$ python3 -q
>>> import numpy as np
>>> import numpy.linalg as la
>>> np.set_printoptions(precision=3, suppress=True, linewidth=200, legacy="1.25")
>>> J = np.array([[-0.3, 0.0, -0.3, -0.9],
...     [-0.6, 0.0, -0.6, -1.8],
...     [-0.33, 0.0, -0.33, -0.99],
...     [-0.06, 0.0, -0.06, -0.18]])
>>> # null space of dimension 3
>>> M2 = J / np.sqrt((J ** 2).mean(axis=1, keepdims=True))
>>> la.matrix_rank(M2) == la.matrix_rank(J)
True
>>> la.norm(M2, axis=1)
array([2., 2., 2., 2.])
>>> J - J.mean(axis=1, keepdims=True)
array([[ 0.075,  0.375,  0.075, -0.525],
       [ 0.15 ,  0.75 ,  0.15 , -1.05 ],
       [ 0.082,  0.412,  0.082, -0.578],
       [ 0.015,  0.075,  0.015, -0.105]])
>>> M2 = np.array([[-4, -3], [-1, 4]])
>>> data = np.triu(M2)
>>> data
array([[-4, -3],
       [ 0,  4]])
>>> la.svd(data, compute_uv=False)
array([5.772, 2.772])
>>> np.unravel_index(np.abs(data).argmax(), data.shape)
(0, 0)
>>> data.sum(axis=0)
array([-4,  1])
>>> round(float(la.norm(data)), 3)
6.403
>>> M2 = np.array([[3, 1], [1, 2]])
>>> np.einsum("ij,ij->i", data, data)
array([25, 16])
>>> np.vstack([data, M2.T]).shape
(4, 2)
>>> data @ M2
array([[-15, -10],
       [  4,   8]])
>>> np.einsum("ik,kj->ij", data, M2)
array([[-15, -10],
       [  4,   8]])
>>> E = np.load("run18.npy")
>>> E
array([[3.02, 2.  ],
       [3.  , 2.02]])
>>> M2 = E / la.norm(E, axis=1, keepdims=True)
>>> cov = M2 @ M2.T
>>> (cov - 2 * np.eye(2)).round(6).argmax(axis=1)
array([1, 0])
>>> cov
array([[1., 1.],
       [1., 1.]])
>>> (np.abs(cov) > 0.9).astype(int)
array([[1, 1],
       [1, 1]])
>>> np.argwhere(np.triu(np.abs(cov) > 0.95, 1))
array([[0, 1]])
>>> r0 = np.array([-1, 0])
>>> M2 = E + np.outer(r0, np.eye(2)[0])
>>> np.round(la.det(M2) / la.det(E), 3), round(1 + la.solve(E, r0)[0], 3)
(-19.12, -19.12)
>>> la.matrix_rank(la.inv(M2) - la.inv(E), tol=1e-8)
1
>>> M2
array([[2.02, 2.  ],
       [3.  , 2.02]])
>>> q, r_ = la.qr(data)
>>> q.T @ q
array([[1., 0.],
       [0., 1.]])
>>> np.allclose(r_.T @ r_, data.T @ data)
True
>>> np.trace(q @ q.T)
2.0
>>> M2 = np.array([[1, 2], [0, 0]])
>>> np.einsum("ik,kj->ji", E, M2)
array([[3.02, 3.  ],
       [6.04, 6.  ]])
>>> la.matrix_rank(np.vstack([E, M2.T]))
2
>>> np.vstack([E, M2.T]).shape
(4, 2)
>>> np.einsum("ij->j", E)
array([6.02, 4.02])
>>> E @ M2
array([[3.02, 6.04],
       [3.  , 6.  ]])
>>> la.matrix_rank(E @ M2)
1
>>> np.einsum("ik,kj->ij", E, M2)
array([[3.02, 6.04],
       [3.  , 6.  ]])
>>> T = np.stack([E, 3 * E, E[::-1]])
>>> np.einsum("bij,cij->bc", T, T)
array([[ 26.201,  78.602,  26.2  ],
       [ 78.602, 235.807,  78.6  ],
       [ 26.2  ,  78.6  ,  26.201]])
>>> T.sum(axis=0)
array([[15.08, 10.02],
       [15.02, 10.08]])
>>> m1 = np.load("sample12.npy")
>>> m1
array([[ 4., -2.,  4.],
       [ 0.,  0., -3.],
       [ 0.,  2., -2.]])
>>> M2 = m1 / np.sqrt((m1 ** 2).mean(axis=1, keepdims=True))
>>> m1 - m1.mean(axis=1, keepdims=True)
array([[ 2., -4.,  2.],
       [ 1.,  1., -2.],
       [ 0.,  2., -2.]])
>>> la.matrix_rank(m1 - m1.mean(axis=1, keepdims=True))
2
>>> la.matrix_rank(M2) == la.matrix_rank(m1)
True
>>> la.norm(M2, axis=1)
array([1.732, 1.732, 1.732])
>>> rng = np.random.default_rng(238884)
>>> idx = rng.permutation(3)
>>> idx
array([1, 0, 2])
>>> M2 = m1[idx][:, idx]
>>> M2
array([[ 0.,  0., -3.],
       [-2.,  4.,  4.],
       [ 2.,  0., -2.]])
>>> r0 = np.array([3, 2, 3])
>>> M2 = m1 + np.outer(r0, np.eye(3)[0])
>>> la.matrix_rank(M2 - m1)
1
>>> la.matrix_rank(la.inv(M2) - la.inv(m1), tol=1e-8)
1
>>> round(la.det(M2) / la.det(m1), 3), round(float(1 + la.solve(m1, r0)[0]), 3)
(2.833, 2.833)
>>> round(la.det(m1[::-1]), 3)
-24.0
>>> np.round(la.det(2 * m1), 3), np.round(la.det(m1), 3)
(192.0, 24.0)
>>> np.round(la.det(m1.T), 3)
24.0
>>> round(float(la.eigvals(m1).sum().real), 3)
2.0
>>> np.poly(m1)
array([  1.,  -2.,  -2., -24.])
>>> np.einsum("ij,ji->", m1, m1)
8.0
>>> feats = np.load("mat.npy")
>>> feats
array([[-2,  1, -3,  3,  0],
       [ 0, -2,  1, -3,  3],
       [ 3,  0, -2,  1, -3],
       [-3,  3,  0, -2,  1],
       [ 1, -3,  3,  0, -2]])
>>> M2 = np.array([[-4, -4], [5, 2], [2, -3], [-1, 2], [-1, 4]])
>>> la.matrix_rank(np.vstack([feats, M2.T]))
5
>>> la.matrix_rank(feats @ M2)
2
>>> np.einsum("ij->j", feats)
array([-1, -1, -1, -1, -1])
>>> W0 = np.array([[-2, -1, -2, -3], [1, -3, -3, -1], [2, -3, 1, 2], [0, 3, -2, -1]]) * (rng.random((4, 4)) < 0.3)
>>> W0
array([[-2,  0, -2,  0],
       [ 1,  0,  0,  0],
       [ 0,  0,  0,  0],
       [ 0,  3,  0,  0]])
>>> W0.reshape(2, -1)
array([[-2,  0, -2,  0,  1,  0,  0,  0],
       [ 0,  0,  0,  0,  0,  3,  0,  0]])
>>> W0.ravel(order="F")
array([-2,  1,  0,  0,  0,  0,  0,  3, -2,  0,  0,  0,  0,  0,  0,  0])
>>> T = W0.reshape(4, 2, -1)
>>> np.einsum("ihd,jhd->hij", T, T).shape
(2, 4, 4)
>>> round(np.trace(la.pinv(W0) @ W0), 3)
3.0
>>> np.unique(W0.round(6), axis=0).shape
(4, 4)
>>> try:
...     la.inv(W0)
... except la.LinAlgError as e:
...     print(repr(e))
... 
LinAlgError('Singular matrix')
>>> round(float(la.eigvals(W0).sum().real), 3)
-2.0
>>> np.poly(W0)
array([1., 2., 0., 0., 0.])
>>> round(float(la.det(W0[::-1])), 3)
0.0
>>> la.eigvals(W0)
array([ 0.,  0., -2.,  0.])
>>> np.kron(np.eye(2, dtype=int), W0)
array([[-2,  0, -2,  0,  0,  0,  0,  0],
       [ 1,  0,  0,  0,  0,  0,  0,  0],
       [ 0,  0,  0,  0,  0,  0,  0,  0],
       [ 0,  3,  0,  0,  0,  0,  0,  0],
       [ 0,  0,  0,  0, -2,  0, -2,  0],
       [ 0,  0,  0,  0,  1,  0,  0,  0],
       [ 0,  0,  0,  0,  0,  0,  0,  0],
       [ 0,  0,  0,  0,  0,  3,  0,  0]])
>>> round(float(la.det(W0.T)), 3)
0.0
>>> U, s, Vh = la.svd(W0)
>>> vecs = Vh[:(s > 1e-8).sum()]
>>> x = W0[2] + 4 * W0[0] + rng.integers(2) * np.eye(4)[2]
>>> x
array([-8.,  0., -8.,  0.])
>>> np.allclose(vecs.T @ vecs @ x, x)
True
>>> la.matrix_rank(np.vstack([W0, x]))
3
>>> rk = la.matrix_rank(W0)
>>> rk
3
>>> ns = la.svd(W0)[2][rk:].T
>>> ns[:, 0] / ns[np.abs(ns[:, 0]).round(6).argmax(), 0]
array([0., 0., 0., 1.])
>>> W0 @ ns
array([[0.],
       [0.],
       [0.],
       [0.]])
>>> [int(la.matrix_rank(np.delete(W0, i, axis=0))) for i in range(4)]
[2, 2, 3, 2]
>>> [int(la.matrix_rank(W0[:i])) for i in range(1, len(W0) + 1)]
[1, 2, 2, 3]
>>> np.allclose(W0 @ ns, 0)
True
>>> ns @ ns.T
array([[0., 0., 0., 0.],
       [0., 0., 0., 0.],
       [0., 0., 0., 0.],
       [0., 0., 0., 1.]])
